In [1]: import numpy as np

In [2]: import numpy.linalg as la

In [3]: np.set_printoptions(precision=2, suppress=True, linewidth=100, sign=" ")

In [4]: rnd = lambda a: np.round(a, 2) + 0

In [5]: m1 = np.load("test4.npy")

In [6]: m1
Out[6]: 
array([[  4,   5,   6,   7,   8],
       [  9,  10,  11,  12,  13],
       [ 14,  15,  16,  17,  18],
       [ 19,  20,  21,  22,  23],
       [ 24,  25,  26,  27,  28],
       [ 29,  30,  31,  32,  33],
       [ 34,  35,  36,  37,  38],
       [ 39,  40,  41,  42,  43]])

In [7]: # looks like rank 2

In [8]: rank = la.matrix_rank(m1)

In [9]: rank
Out[9]: np.int64(2)

In [10]: N = la.svd(m1)[2][rank:].T

In [11]: [int(la.matrix_rank(np.delete(m1, i, axis=0))) for i in range(8)]
Out[11]: [2, 2, 2, 2, 2, 2, 2, 2]

In [12]: la.matrix_rank(m1.T @ m1), la.matrix_rank(m1 @ m1.T)
Out[12]: (np.int64(2), np.int64(2))

In [13]: [int(la.matrix_rank(m1[:, :j + 1])) for j in range(5)]
Out[13]: [1, 2, 2, 2, 2]

In [14]: np.allclose(m1 @ N, 0)
Out[14]: True

In [15]: rng = np.random.default_rng(35)

In [16]: out = m1 + rng.integers(-2, 3, (8, 2)) @ rng.integers(-2, 3, (2, 5))

In [17]: out
Out[17]: 
array([[ 4, -1,  8,  3,  4],
       [ 7, 14, 11, 16, 15],
       [16, 23, 12, 21, 24],
       [24, 22, 17, 20, 26],
       [22, 17, 30, 23, 22],
       [25, 26, 35, 32, 29],
       [35, 33, 36, 35, 37],
       [44, 42, 37, 40, 46]])

In [18]: la.matrix_rank(out - m1, tol=1e-8)
Out[18]: np.int64(2)

In [19]: np.abs(out - m1).sum(axis=1)
Out[19]: array([ 16,  12,  24,  16,  24,  16,   6,  16])

In [20]: out - m1
Out[20]: 
array([[ 0, -6,  2, -4, -4],
       [-2,  4,  0,  4,  2],
       [ 2,  8, -4,  4,  6],
       [ 5,  2, -4, -2,  3],
       [-2, -8,  4, -4, -6],
       [-4, -4,  4,  0, -4],
       [ 1, -2,  0, -2, -1],
       [ 5,  2, -4, -2,  3]])

In [21]: U, sigma, Vh = la.svd(m1)

In [22]: np.argmax(sigma[:-1] / (sigma[1:] + 1e-6)) + 1
Out[22]: np.int64(2)

In [23]: rnd(sigma)
Out[23]: array([ 165.54,    3.91,    0.  ,    0.  ,    0.  ])

In [24]: out = U[:, :2] @ np.diag(sigma[:2]) @ Vh[:2]

In [25]: rnd(np.abs(m1 - out).max())
Out[25]: np.float64(0.0)

In [26]: rnd(out)
Out[26]: 
array([[  4.,   5.,   6.,   7.,   8.],
       [  9.,  10.,  11.,  12.,  13.],
       [ 14.,  15.,  16.,  17.,  18.],
       [ 19.,  20.,  21.,  22.,  23.],
       [ 24.,  25.,  26.,  27.,  28.],
       [ 29.,  30.,  31.,  32.,  33.],
       [ 34.,  35.,  36.,  37.,  38.],
       [ 39.,  40.,  41.,  42.,  43.]])

In [27]: rnd(la.norm(m1 - out, 2)), rnd(sigma[2])
Out[27]: (np.float64(0.0), np.float64(0.0))

In [28]: la.matrix_rank(m1, rtol=0.05)
Out[28]: np.int64(1)

In [29]: np.allclose(m1[:-1].T @ la.lstsq(m1[:-1].T, m1[-1])[0], m1[-1])
Out[29]: True

In [30]: rnd(m1 @ la.pinv(m1) @ m1)
Out[30]: 
array([[  4.,   5.,   6.,   7.,   8.],
       [  9.,  10.,  11.,  12.,  13.],
       [ 14.,  15.,  16.,  17.,  18.],
       [ 19.,  20.,  21.,  22.,  23.],
       [ 24.,  25.,  26.,  27.,  28.],
       [ 29.,  30.,  31.,  32.,  33.],
       [ 34.,  35.,  36.,  37.,  38.],
       [ 39.,  40.,  41.,  42.,  43.]])

In [31]: rnd(la.norm(m1, 1)), rnd(la.norm(m1, np.inf))
Out[31]: (np.float64(204.0), np.float64(205.0))

In [32]: m1[5] @ m1[1]
Out[32]: np.int64(1715)

In [33]: rnd(la.norm(m1[5], 1)), rnd(la.norm(m1[5], np.inf))
Out[33]: (np.float64(155.0), np.float64(33.0))

In [34]: rnd(la.norm(m1, axis=0))
Out[34]: array([ 68.91,  71.41,  73.95,  76.5 ,  79.07])

In [35]: rnd(la.norm(m1, axis=1))
Out[35]: array([ 13.78,  24.8 ,  35.92,  47.06,  58.22,  69.39,  80.56,  91.73])

In [36]: rnd(la.norm(m1, 2))
Out[36]: np.float64(165.54)

In [37]: M = np.loadtxt("case11.csv", delimiter=",")

In [38]: rnd(M)
Out[38]: 
array([[  7.54,   7.62,  14.71, -22.79,   9.21,   7.44,  -7.44, -10.98, -20.83,   5.22,   1.77],
       [  5.4 ,   5.76,   8.91, -16.93,   5.56,   4.89,  -4.89,  -6.39, -15.23,   1.81,   0.83],
       [  5.4 ,   5.76,   8.9 , -16.92,   5.56,   4.89,  -4.89,  -6.38, -15.22,   1.8 ,   0.82],
       [  4.22,   4.6 ,   5.86, -13.41,   3.53,   3.48,  -3.48,  -3.94, -11.89,   0.12,   0.4 ],
       [  3.99,   4.36,   5.29, -12.7 ,   3.14,   3.22,  -3.22,  -3.48, -11.23,  -0.18,   0.33],
       [  3.12,   3.39,   3.23,  -9.9 ,   1.69,   2.21,  -2.21,  -1.81,  -8.6 ,  -1.19,   0.12],
       [  3.07,   3.33,   3.12,  -9.74,   1.61,   2.15,  -2.15,  -1.72,  -8.44,  -1.24,   0.11],
       [  2.71,   2.91,   2.35,  -8.52,   1.04,   1.75,  -1.75,  -1.09,  -7.32,  -1.57,   0.05],
       [  2.69,   2.88,   2.3 ,  -8.44,   1.  ,   1.73,  -1.73,  -1.05,  -7.24,  -1.59,   0.05],
       [  1.72,   1.63,   0.57,  -4.98,  -0.35,   0.73,  -0.73,   0.34,  -4.08,  -2.05,   0.01],
       [  1.04,   0.7 ,  -0.08,  -2.45,  -0.87,   0.21,  -0.21,   0.77,  -1.86,  -1.71,   0.1 ],
       [  0.85,   0.47,  -0.13,  -1.8 ,  -0.87,   0.12,  -0.12,   0.74,  -1.31,  -1.47,   0.13],
       [  0.79,   0.41,  -0.13,  -1.62,  -0.86,   0.09,  -0.09,   0.72,  -1.16,  -1.38,   0.14],
       [  0.78,   0.4 ,  -0.13,  -1.58,  -0.85,   0.09,  -0.09,   0.72,  -1.13,  -1.36,   0.14],
       [  0.44,   0.12,  -0.08,  -0.68,  -0.6 ,   0.01,  -0.01,   0.46,  -0.44,  -0.76,   0.14],
       [  0.23,   0.03,  -0.02,  -0.29,  -0.33,   0.  ,   0.  ,   0.24,  -0.17,  -0.38,   0.09],
       [  0.19,   0.02,  -0.02,  -0.23,  -0.28,   0.  ,   0.  ,   0.2 ,  -0.13,  -0.31,   0.08],
       [ -0.09,   0.  ,   0.  ,   0.08,   0.14,   0.  ,   0.  ,  -0.09,   0.04,   0.13,  -0.05],
       [ -0.1 ,   0.  ,  -0.01,   0.09,   0.15,   0.  ,   0.  ,  -0.1 ,   0.04,   0.14,  -0.05],
       [ -0.21,   0.02,  -0.02,   0.17,   0.32,   0.  ,   0.  ,  -0.2 ,   0.07,   0.29,  -0.12],
       [ -0.35,   0.05,  -0.06,   0.25,   0.53,   0.  ,   0.  ,  -0.31,   0.09,   0.45,  -0.22],
       [ -0.4 ,   0.07,  -0.08,   0.27,   0.61,  -0.01,   0.01,  -0.35,   0.09,   0.5 ,  -0.25],
       [ -0.56,   0.12,  -0.16,   0.32,   0.84,  -0.01,   0.01,  -0.46,   0.08,   0.64,  -0.38],
       [ -0.59,   0.13,  -0.18,   0.33,   0.87,  -0.02,   0.02,  -0.47,   0.08,   0.66,  -0.4 ],
       [ -0.85,   0.24,  -0.36,   0.37,   1.23,  -0.04,   0.04,  -0.61,   0.03,   0.83,  -0.62],
       [ -0.95,   0.28,  -0.44,   0.38,   1.36,  -0.05,   0.05,  -0.65,   0.01,   0.88,  -0.71],
       [ -1.29,   0.46,  -0.78,   0.38,   1.78,  -0.11,   0.11,  -0.74,  -0.1 ,   0.99,  -1.04],
       [ -1.36,   0.49,  -0.86,   0.38,   1.86,  -0.12,   0.12,  -0.75,  -0.12,   1.  ,  -1.11],
       [ -1.57,   0.6 ,  -1.1 ,   0.36,   2.09,  -0.17,   0.17,  -0.77,  -0.19,   1.01,  -1.32],
       [ -2.53,   1.15,  -2.46,   0.23,   2.99,  -0.44,   0.44,  -0.64,  -0.53,   0.83,  -2.35],
       [ -2.78,   1.3 ,  -2.86,   0.19,   3.19,  -0.52,   0.52,  -0.57,  -0.62,   0.72,  -2.63],
       [ -4.1 ,   2.06,  -5.19,  -0.01,   4.06,  -1.04,   1.04,   0.06,  -1.03,  -0.07,  -4.12],
       [ -5.47,   2.83,  -7.86,  -0.18,   4.71,  -1.68,   1.68,   0.98,  -1.37,  -1.21,  -5.69],
       [ -6.55,   3.42, -10.11,  -0.28,   5.1 ,  -2.23,   2.23,   1.85,  -1.58,  -2.25,  -6.95],
       [ -6.67,   3.48, -10.36,  -0.29,   5.14,  -2.29,   2.29,   1.95,  -1.61,  -2.37,  -7.09],
       [ -7.15,   3.74, -11.39,  -0.32,   5.28,  -2.55,   2.55,   2.37,  -1.68,  -2.87,  -7.66],
       [ -7.53,   3.94, -12.22,  -0.34,   5.38,  -2.76,   2.76,   2.72,  -1.74,  -3.28,  -8.1 ],
       [-14.59,   7.37, -28.57,  -0.14,   6.06,  -7.07,   7.07,  10.3 ,  -2.06, -12.06, -16.36]])

In [39]: # null space of dimension 8

In [40]: gram = np.cov(M, rowvar=False)

In [41]: rnd(np.median(M, axis=0))
Out[41]: array([-0.16,  0.93, -0.11, -0.28,  1.48,  0.  ,  0.  , -0.33, -1.15, -0.12, -0.09])

In [42]: np.argwhere(np.triu(np.abs(np.corrcoef(M.T)) > 0.8, 1))
Out[42]: 
array([[  0,   2],
       [  0,   5],
       [  0,   6],
       [  0,   7],
       [  0,  10],
       [  1,   4],
       [  2,   5],
       [  2,   6],
       [  2,   7],
       [  2,   9],
       [  2,  10],
       [  3,   5],
       [  3,   6],
       [  3,   8],
       [  5,   6],
       [  5,   7],
       [  6,   7],
       [  7,   9]])

In [43]: rnd(np.corrcoef(M.T))
Out[43]: 
array([[ 1.  , -0.01,  0.98, -0.69, -0.23,  0.95, -0.95, -0.86, -0.61,  0.7 ,  0.92],
       [-0.01,  1.  , -0.06, -0.72,  0.85,  0.25, -0.25, -0.24, -0.79, -0.24, -0.39],
       [ 0.98, -0.06,  1.  , -0.64, -0.17,  0.95, -0.95, -0.92, -0.57,  0.83,  0.93],
       [-0.69, -0.72, -0.64,  1.  , -0.45, -0.84,  0.84,  0.76,  0.99, -0.31, -0.36],
       [-0.23,  0.85, -0.17, -0.45,  1.  ,  0.09, -0.09, -0.22, -0.54, -0.04, -0.5 ],
       [ 0.95,  0.25,  0.95, -0.84,  0.09,  1.  , -1.  , -0.96, -0.79,  0.73,  0.79],
       [-0.95, -0.25, -0.95,  0.84, -0.09, -1.  ,  1.  ,  0.96,  0.79, -0.73, -0.79],
       [-0.86, -0.24, -0.92,  0.76, -0.22, -0.96,  0.96,  1.  ,  0.73, -0.85, -0.73],
       [-0.61, -0.79, -0.57,  0.99, -0.54, -0.79,  0.79,  0.73,  1.  , -0.27, -0.27],
       [ 0.7 , -0.24,  0.83, -0.31, -0.04,  0.73, -0.73, -0.85, -0.27,  1.  ,  0.78],
       [ 0.92, -0.39,  0.93, -0.36, -0.5 ,  0.79, -0.79, -0.73, -0.27,  0.78,  1.  ]])

In [44]: mat = np.load("layer3.npy")

In [45]: mat
Out[45]: 
array([[  1,  -3,   9, -27],
       [  1,  -2,   4,  -8],
       [  1,  -1,   1,  -1],
       [  1,   0,   0,   0],
       [  1,   1,   1,   1],
       [  1,   2,   4,   8],
       [  1,   3,   9,  27],
       [  1,   4,  16,  64],
       [  1,   5,  25, 125],
       [  1,   6,  36, 216],
       [  1,   7,  49, 343],
       [  1,   8,  64, 512],
       [  1,   9,  81, 729]])

In [46]: # column 3 is much longer than the rest

In [47]: proj = mat @ la.solve(mat.T @ mat, mat.T)

In [48]: rnd(proj @ mat[:, 3])
Out[48]: array([-27.,  -8.,  -1.,   0.,   1.,   8.,  27.,  64., 125., 216., 343., 512., 729.])

In [49]: rnd(la.eigvalsh(proj))
Out[49]: array([ 0.,  0.,  0.,  0.,  0.,  0.,  0.,  0.,  0.,  1.,  1.,  1.,  1.])

In [50]: rnd(np.trace(proj))
Out[50]: np.float64(4.0)

In [51]: x = np.array([0, 2, -2, 0])

In [52]: target = mat @ x

In [53]: c, lr = np.zeros(4), 1 / la.norm(mat, 2) ** 2

In [54]: for i in range(250):
    ...:     c -= lr * mat.T @ (mat @ c - target)
    ...:     if i % 50 == 0: print(i, round(la.norm(mat @ c - target), 2))
    ...: 
0 42.61
50 41.49
100 40.4
150 39.34
200 38.33

In [55]: rnd(la.cond(mat))
Out[55]: np.float64(501.6)

In [56]: rnd(c)
Out[56]: array([-0.02, -0.02, -0.25, -0.18])

In [57]: out = np.c_[mat[:, :2] @ np.array([[-4, -5], [-5, -1]]), np.array([4, 8, 8, 3, 6, 9, 5, 6, 7, 5, 1, 4, 1])]

In [58]: out
Out[58]: 
array([[ 11,  -2,   4],
       [  6,  -3,   8],
       [  1,  -4,   8],
       [ -4,  -5,   3],
       [ -9,  -6,   6],
       [-14,  -7,   9],
       [-19,  -8,   5],
       [-24,  -9,   6],
       [-29, -10,   7],
       [-34, -11,   5],
       [-39, -12,   1],
       [-44, -13,   4],
       [-49, -14,   1]])

In [59]: la.matrix_rank(out)
Out[59]: np.int64(3)

In [60]: rnd(la.lstsq(mat, out[:, 0])[0])
Out[60]: array([-4., -5.,  0.,  0.])

In [61]: rnd(la.norm(out - mat @ la.lstsq(mat, out)[0], axis=0))
Out[61]: array([ 0.  ,  0.  ,  6.48])

In [62]: f = np.array([-4, -2])

In [63]: np.cross(mat[6, :3], mat[4, :3])
Out[63]: array([-6,  8, -2])

In [64]: x = np.array([-3, 1, -2, 2])

In [65]: mat * x
Out[65]: 
array([[  -3,   -3,  -18,  -54],
       [  -3,   -2,   -8,  -16],
       [  -3,   -1,   -2,   -2],
       [  -3,    0,    0,    0],
       [  -3,    1,   -2,    2],
       [  -3,    2,   -8,   16],
       [  -3,    3,  -18,   54],
       [  -3,    4,  -32,  128],
       [  -3,    5,  -50,  250],
       [  -3,    6,  -72,  432],
       [  -3,    7,  -98,  686],
       [  -3,    8, -128, 1024],
       [  -3,    9, -162, 1458]])

In [66]: mat @ (2 * x)
Out[66]: array([-156,  -58,  -16,   -6,   -4,   14,   72,  194,  404,  726, 1184, 1802, 2604])

In [67]: la.norm(mat @ x) <= la.norm(mat, 2) * la.norm(x) + 1e-9
Out[67]: np.True_

In [68]: (mat * x).sum(axis=1)
Out[68]: array([ -78,  -29,   -8,   -3,   -2,    7,   36,   97,  202,  363,  592,  901, 1302])

In [69]: np.sign((mat @ x).round(6))
Out[69]: array([-1, -1, -1, -1, -1,  1,  1,  1,  1,  1,  1,  1,  1])

In [70]: (mat @ x).argmax()
Out[70]: np.int64(12)

In [71]: np.einsum("ij,j->i", mat, x)
Out[71]: array([ -78,  -29,   -8,   -3,   -2,    7,   36,   97,  202,  363,  592,  901, 1302])

In [72]: F = np.loadtxt("sample16.csv", delimiter=",")

In [73]: F
Out[73]: 
array([[ 0.,  2.,  0.,  2.],
       [ 0.,  2.,  0.,  2.],
       [ 0.,  2.,  0.,  2.],
       [ 0.,  2.,  0.,  2.]])

In [74]: rnd(la.eigvals(F))
Out[74]: array([ 0.,  0.,  4.,  0.])

In [75]: np.einsum("ii->", F)
Out[75]: np.float64(4.0)

In [76]: rnd(la.det(F.T))
Out[76]: np.float64(0.0)

In [77]: np.kron(np.eye(2, dtype=int), F)
Out[77]: 
array([[ 0.,  2.,  0.,  2.,  0.,  0.,  0.,  0.],
       [ 0.,  2.,  0.,  2.,  0.,  0.,  0.,  0.],
       [ 0.,  2.,  0.,  2.,  0.,  0.,  0.,  0.],
       [ 0.,  2.,  0.,  2.,  0.,  0.,  0.,  0.],
       [ 0.,  0.,  0.,  0.,  0.,  2.,  0.,  2.],
       [ 0.,  0.,  0.,  0.,  0.,  2.,  0.,  2.],
       [ 0.,  0.,  0.,  0.,  0.,  2.,  0.,  2.],
       [ 0.,  0.,  0.,  0.,  0.,  2.,  0.,  2.]])

In [78]: rnd(np.poly(F))
Out[78]: array([ 1., -4.,  0.,  0.,  0.])

In [79]: rnd(F @ la.pinv(F) @ F)
Out[79]: 
array([[ 0.,  2.,  0.,  2.],
       [ 0.,  2.,  0.,  2.],
       [ 0.,  2.,  0.,  2.],
       [ 0.,  2.,  0.,  2.]])

In [80]: np.allclose(F[:-1].T @ la.lstsq(F[:-1].T, F[-1])[0], F[-1])
Out[80]: True

In [81]: la.lstsq(F[:-1].T, F[-1])[2]
Out[81]: np.int32(1)

In [82]: np.unique(F.round(6), axis=0).shape
Out[82]: (1, 4)

In [83]: feats = np.arange(55).reshape(5, 11) + -2

In [84]: feats
Out[84]: 
array([[-2, -1,  0,  1,  2,  3,  4,  5,  6,  7,  8],
       [ 9, 10, 11, 12, 13, 14, 15, 16, 17, 18, 19],
       [20, 21, 22, 23, 24, 25, 26, 27, 28, 29, 30],
       [31, 32, 33, 34, 35, 36, 37, 38, 39, 40, 41],
       [42, 43, 44, 45, 46, 47, 48, 49, 50, 51, 52]])

In [85]: out = feats[0, 0] * feats[1:] - np.outer(feats[1:, 0], feats[0])

In [86]: out
Out[86]: 
array([[   0,  -11,  -22,  -33,  -44,  -55,  -66,  -77,  -88,  -99, -110],
       [   0,  -22,  -44,  -66,  -88, -110, -132, -154, -176, -198, -220],
       [   0,  -33,  -66,  -99, -132, -165, -198, -231, -264, -297, -330],
       [   0,  -44,  -88, -132, -176, -220, -264, -308, -352, -396, -440]])

In [87]: la.matrix_rank(out), la.matrix_rank(feats)
Out[87]: (np.int64(1), np.int64(2))

In [88]: feats[:, 0] / feats[0, 0]
Out[88]: array([  1. ,  -4.5, -10. , -15.5, -21. ])
